% python3 -q
>>> import numpy as np
>>> from numpy import linalg as LA
>>> np.set_printoptions(precision=3, suppress=True, linewidth=120)
>>> tidy = lambda a: np.round(a, 3) + 0
>>> M = np.load("mat.npy")
>>> print(M)
[[1 2 1 2]
 [0 2 0 2]
 [1 2 1 2]
 [0 2 0 2]]
>>> # row 2 repeats row 0
>>> r = LA.matrix_rank(M)
>>> print(r)
2
>>> null = LA.svd(M)[2][r:].T
>>> print(tidy(M @ null))
[[0. 0.]
 [0. 0.]
 [0. 0.]
 [0. 0.]]
>>> print([int(LA.matrix_rank(np.delete(M, i, axis=0))) for i in range(4)])
[2, 2, 2, 2]
>>> print([int(LA.matrix_rank(M[:i])) for i in range(1, len(M) + 1)])
[1, 2, 2, 2]
>>> print(np.allclose(M @ null, 0))
True
>>> print(tidy(null @ null.T))
[[ 0.5  0.  -0.5  0. ]
 [ 0.   0.5  0.  -0.5]
 [-0.5  0.   0.5  0. ]
 [ 0.  -0.5  0.   0.5]]
>>> print(null.shape)
(4, 2)
>>> other = np.array([[0, 3], [0, 1], [2, 0], [3, 1]])
>>> print(np.einsum("ij,ij->i", M, M))
[10  8 10  8]
>>> print(np.einsum("ij->j", M))
[2 8 2 8]
>>> print(LA.matrix_rank(M @ other))
2
>>> print(M @ other)
[[8 7]
 [6 4]
 [8 7]
 [6 4]]
>>> Uu, sig, Vt = LA.svd(M)
>>> evecs = Vt[:(sig > 1e-8).sum()]
>>> rng = np.random.default_rng(91)
>>> x0 = M[2] + 3 * M[0] + rng.integers(2) * np.eye(4)[1]
>>> print(x0)
[4. 9. 4. 8.]
>>> print(tidy(LA.norm(x0 - evecs.T @ evecs @ x0)))
0.707
>>> print(tidy(np.diag(evecs.T @ evecs)))
[0.5 0.5 0.5 0.5]
>>> print(LA.matrix_rank(np.vstack([M, x0])))
3
>>> x0 = np.array([1, 2, 5, 4])
>>> print((M @ x0).argmax())
0
>>> print(M @ x0)
[18 12 18 12]
>>> print((M * x0).sum(axis=1))
[18 12 18 12]
>>> print(M @ np.eye(4)[2])
[1. 0. 1. 0.]
>>> print(np.einsum("ij,j->i", M, x0))
[18 12 18 12]
